>>> import numpy as np
>>> np.set_printoptions(suppress=True, linewidth=160)
>>> def rnd(a):
...     return np.round(a, 1) + 0
... 
>>> A = np.array([[4, 4, 4], [4, 8, 8], [4, 8, 12]])
>>> rng = np.random.default_rng(4608)
>>> z = rng.permutation(3)
>>> z
array([2, 1, 0])
>>> Y = A[z][:, z]
>>> Y
array([[12,  8,  4],
       [ 8,  8,  4],
       [ 4,  4,  4]])
>>> np.diag(Y)
array([12,  8,  4])
>>> arr = np.load("test1.npy")
>>> arr
array([[-2, -2, -2, -2],
       [-2, -4, -4, -4],
       [-2, -4, -6, -6],
       [-2, -4, -6, -8]])
>>> Y = arr + rng.integers(-2, 3, (4, 1)) @ rng.integers(-2, 3, (1, 4))
>>> Y
array([[  0,  -4,  -2,  -3],
       [ -2,  -4,  -4,  -4],
       [  2,  -8,  -6,  -8],
       [  2,  -8,  -6, -10]])
>>> Y - arr
array([[ 2, -2,  0, -1],
       [ 0,  0,  0,  0],
       [ 4, -4,  0, -2],
       [ 4, -4,  0, -2]])
>>> rnd(np.linalg.svd(Y - arr, compute_uv=False))
array([9., 0., 0., 0.])
>>> C2 = Y.T @ Y
>>> np.linalg.matrix_rank(C2)
np.int64(4)
>>> np.diag(C2)
array([ 12, 160,  92, 189])
>>> evals, V = np.linalg.eigh(arr)
>>> x = np.array([2, 1, 0, 1])
>>> np.abs(arr).sum(axis=1).max(), rnd(np.abs(evals).max())
(np.int64(20), np.float64(16.6))
>>> rnd(np.linalg.eigvalsh(arr[1:, 1:]))
array([-15.8,  -1.6,  -0.6])
>>> V * np.maximum(evals, 0) @ V.T
array([[0., 0., 0., 0.],
       [0., 0., 0., 0.],
       [0., 0., 0., 0.],
       [0., 0., 0., 0.]])
>>> x @ arr @ x
np.int64(-44)
>>> J = np.load("data.npy")
>>> J
array([[1, 0, 0],
       [0, 1, 0],
       [2, 0, 1]])
>>> x = np.array([-2, -1, -1])
>>> h = np.maximum(J @ x, 0)
>>> rnd(np.tanh(J @ x))
array([-1. , -0.8, -1. ])
>>> np.maximum(J @ x, 0) - np.maximum(-J @ x, 0)
array([-2, -1, -5])
>>> J @ J
array([[1, 0, 0],
       [0, 1, 0],
       [4, 0, 1]])
>>> np.linalg.matrix_rank(J - J[0, 0] * np.eye(3))
np.int64(1)
>>> [int(np.linalg.matrix_rank(np.linalg.matrix_power(J, p))) for p in range(1, 4)]
[3, 3, 3]
>>> rnd(np.sort(np.linalg.eigvals(J)))
array([1., 1., 1.])
>>> Y = np.array([[-1, 3, -3], [0, 1, 3]])
>>> W2 = np.kron(Y, J)
>>> W2
array([[-1,  0,  0,  3,  0,  0, -3,  0,  0],
       [ 0, -1,  0,  0,  3,  0,  0, -3,  0],
       [-2,  0, -1,  6,  0,  3, -6,  0, -3],
       [ 0,  0,  0,  1,  0,  0,  3,  0,  0],
       [ 0,  0,  0,  0,  1,  0,  0,  3,  0],
       [ 0,  0,  0,  2,  0,  1,  6,  0,  3]])
>>> rnd(np.linalg.norm(W2, 2)), rnd(np.linalg.norm(Y, 2) * np.linalg.norm(J, 2))
(np.float64(11.3), np.float64(11.3))
>>> W2.shape
(6, 9)
>>> x = np.array([-1, -6, 7])
>>> h = np.maximum(A @ x, 0)
>>> A * (h > 1e-9)[:, None]
array([[ 0,  0,  0],
       [ 4,  8,  8],
       [ 4,  8, 12]])
>>> np.flatnonzero(h > 1e-9)
array([1, 2])
>>> rnd(np.tanh(A @ x))
array([0., 1., 1.])
>>> h
array([ 0,  4, 32])
>>> m1 = np.array([[5, -2], [4, 0], [1, 5], [-2, -4], [-4, -2]])
>>> m1[:, 1] = -3 * m1[:, 0]
>>> m1
array([[  5, -15],
       [  4, -12],
       [  1,  -3],
       [ -2,   6],
       [ -4,  12]])
>>> Y = np.array([[1, -2, 0], [3, -4, 4]])
>>> W2 = np.kron(Y, m1)
>>> W2.shape
(10, 6)
>>> mat = np.loadtxt("a.csv", delimiter=",")
>>> mat
array([[ 4.,  2.,  0.,  4.],
       [ 2., 14.,  8.,  8.],
       [ 0.,  8.,  5.,  3.],
       [ 4.,  8.,  3., 13.]])
>>> rk = np.linalg.matrix_rank(mat)
>>> rk
np.int64(3)
>>> ns = np.linalg.svd(mat)[2][rk:].T
>>> ns.shape
(4, 1)
>>> [int(np.linalg.matrix_rank(np.delete(mat, i, axis=0))) for i in range(4)]
[3, 3, 3, 3]
>>> np.linalg.matrix_rank(mat.T @ mat), np.linalg.matrix_rank(mat @ mat.T)
(np.int64(3), np.int64(3))
>>> [int(np.linalg.matrix_rank(mat[:, :j + 1])) for j in range(4)]
[1, 2, 3, 3]
>>> evals, V = np.linalg.eigh(mat)
>>> rnd(evals.sum()), np.trace(mat)
(np.float64(36.0), np.float64(36.0))
>>> q, _ = np.linalg.qr(np.array([[-1.2, -0.7, -0.6, -0.8],
...     [0.3, 0.7, -0.3, -2.0],
...     [-0.7, 0.7, 0.1, 0.8],
...     [0.1, 1.3, -0.5, -0.4]]))
>>> V, _ = np.linalg.qr(np.array([[1.5, -1.6, 0.0], [-0.3, 0.4, -0.5], [0.5, -1.3, -0.1]]))
>>> sig = 5 * 0.2 ** np.arange(3)
>>> M = q[:, :3] * sig @ V[:3]
>>> rnd(M)
array([[ 3.9,  1.5, -0.5],
       [-1.1, -0.3, -0.2],
       [ 2.2,  0.7, -0.9],
       [-0.5,  0. , -0.7]])
>>> rnd(M.mean(axis=0))
array([ 1.1,  0.5, -0.6])
>>> M.shape
(4, 3)
>>> rnd(M.sum(axis=1))
array([ 4.9, -1.5,  2. , -1.2])
>>> np.linalg.rank(M)
Traceback (most recent call last):
  File "<python-input-71>", line 1, in <module>
    np.linalg.rank(M)
    ^^^^^^^^^^^^^^
AttributeError: module 'numpy.linalg' has no attribute 'rank'
>>> np.zeros(4, 3)
Traceback (most recent call last):
  File "<python-input-72>", line 1, in <module>
    np.zeros(4, 3)
    ~~~~~~~~^^^^^^
TypeError: Cannot interpret '3' as a data type
>>> x = np.array([0, 3, 3])
>>> h = np.maximum(M @ x, 0)
>>> rnd(h)
array([2.8, 0. , 0. , 0. ])
>>> rnd(np.maximum(M @ x, 0) - np.maximum(-M @ x, 0))
array([ 2.8, -1.3, -0.8, -2. ])
>>> rnd(np.maximum(M @ (3 * x), 0))
array([8.5, 0. , 0. , 0. ])
>>> rnd(M.T @ h)
array([11.2,  4.1, -1.4])
>>> Y = np.c_[M[:, :2] @ np.array([[0, -3], [0, 0]]), np.array([-2, 0, 0, 3])]
>>> rnd(Y)
array([[  0. , -11.8,  -2. ],
       [  0. ,   3.2,   0. ],
       [  0. ,  -6.7,   0. ],
       [  0. ,   1.5,   3. ]])
>>> rnd(np.linalg.norm(np.linalg.qr(M)[0].T @ Y, axis=0) ** 2 / ((Y ** 2).sum(axis=0) + 1e-12))
array([0. , 1. , 0.8])
>>> np.linalg.matrix_rank(np.c_[M, Y])
np.int64(4)
>>> E = np.maximum(np.array([[1, 2],
...     [4, 8],
...     [7, 3],
...     [1, 3],
...     [7, 4],
...     [5, 0],
...     [2, 7],
...     [8, 9],
...     [0, 0],
...     [7, 7],
...     [2, 4],
...     [0, 3],
...     [2, 1],
...     [1, 1]]) @ np.array([[9, 2, 1], [5, 1, 5]]) + np.array([0, 1, -1]), 0)
>>> E
array([[ 19,   5,  10],
       [ 76,  17,  43],
       [ 78,  18,  21],
       [ 24,   6,  15],
       [ 83,  19,  26],
       [ 45,  11,   4],
       [ 53,  12,  36],
       [117,  26,  52],
       [  0,   1,   0],
       [ 98,  22,  41],
       [ 38,   9,  21],
       [ 15,   4,  14],
       [ 23,   6,   6],
       [ 14,   4,   5]])
>>> Uu, sig, Vh = np.linalg.svd(E)
>>> np.argmax(sig[:-1] / (sig[1:] + 1e-6)) + 1
np.int64(2)
>>> Y = Uu[:, :2] @ np.diag(sig[:2]) @ Vh[:2]
>>> np.linalg.matrix_rank(Y)
np.int64(2)
>>> rnd(np.abs(E - Y).max())
np.float64(0.9)
>>> rnd(np.linalg.norm(E - Y, 2)), rnd(sig[2])
(np.float64(2.1), np.float64(2.1))
>>> cen = E - E.mean(axis=0)
>>> V = np.linalg.svd(cen)[2][:2]
>>> Y = cen - cen @ V.T @ V
>>> np.linalg.norm(Y, axis=1).round(6).argmax()
np.int64(8)
>>> rnd(np.cov(cen @ V.T, rowvar=False))
array([[1570.9,    0. ],
       [   0. ,   58.3]])
>>> rnd(Y.std(axis=0))
array([0., 0., 0.])
>>> rnd((cen @ V.T).std(axis=0))
array([38.2,  7.4])
>>> r0 = np.array([8, 7, -9, -6, 2, -7])
>>> X = -3 * np.eye(6) + np.outer(r0, r0)
>>> X
array([[ 61.,  56., -72., -48.,  16., -56.],
       [ 56.,  46., -63., -42.,  14., -49.],
       [-72., -63.,  78.,  54., -18.,  63.],
       [-48., -42.,  54.,  33., -12.,  42.],
       [ 16.,  14., -18., -12.,   1., -14.],
       [-56., -49.,  63.,  42., -14.,  46.]])
>>> evals, V = np.linalg.eigh(X)
>>> rnd(V @ np.diag(evals) @ V.T)
array([[ 61.,  56., -72., -48.,  16., -56.],
       [ 56.,  46., -63., -42.,  14., -49.],
       [-72., -63.,  78.,  54., -18.,  63.],
       [-48., -42.,  54.,  33., -12.,  42.],
       [ 16.,  14., -18., -12.,   1., -14.],
       [-56., -49.,  63.,  42., -14.,  46.]])
>>> (evals > 1e-8).sum(), (evals < -1e-8).sum()
(np.int64(1), np.int64(5))
>>> rnd(evals)
array([ -3.,  -3.,  -3.,  -3.,  -3., 280.])
>>> rnd(np.linalg.eigvalsh(X + 3 * np.eye(6)))
array([  0.,   0.,   0.,   0.,   0., 283.])
>>> rnd(evals.sum()), np.trace(X)
(np.float64(265.0), np.float64(265.0))
>>> rnd(np.linalg.eigvalsh(X @ X))
array([    9.,     9.,     9.,     9.,     9., 78400.])
>>> (X + X.T) / 2
array([[ 61.,  56., -72., -48.,  16., -56.],
       [ 56.,  46., -63., -42.,  14., -49.],
       [-72., -63.,  78.,  54., -18.,  63.],
       [-48., -42.,  54.,  33., -12.,  42.],
       [ 16.,  14., -18., -12.,   1., -14.],
       [-56., -49.,  63.,  42., -14.,  46.]])
>>> np.allclose(X @ X.T, X.T @ X)
True
>>> np.allclose(X, X.T)
True
>>> rnd(np.sort(np.abs(np.linalg.eigvals(X))))
array([  3.,   3.,   3.,   3.,   3., 280.])
>>> round(np.log10(np.linalg.cond(X)))
2
>>> rnd(np.linalg.norm(X, 2) / np.linalg.norm(X))
np.float64(1.0)
>>> rnd(np.abs(np.linalg.svd(X)[2][-1]))
array([0. , 0.7, 0.3, 0.2, 0.6, 0.2])
>>> np.linalg.matrix_rank(X, rtol=0.1)
np.int64(1)
>>> C2 = X.T @ X
>>> rnd(np.linalg.svd(X, compute_uv=False) ** 2)
array([78400.,     9.,     9.,     9.,     9.,     9.])
>>> np.linalg.matrix_rank(C2)
np.int64(6)
>>> (X @ X.T).shape
(6, 6)
>>> C2
array([[ 17737.,  15512., -19944., -13296.,   4432., -15512.],
       [ 15512.,  13582., -17451., -11634.,   3878., -13573.],
       [-19944., -17451.,  22446.,  14958.,  -4986.,  17451.],
       [-13296., -11634.,  14958.,   9981.,  -3324.,  11634.],
       [  4432.,   3878.,  -4986.,  -3324.,   1117.,  -3878.],
       [-15512., -13573.,  17451.,  11634.,  -3878.,  13582.]])
>>> np.trace(C2), (X ** 2).sum()
(np.float64(78445.0), np.float64(78445.0))
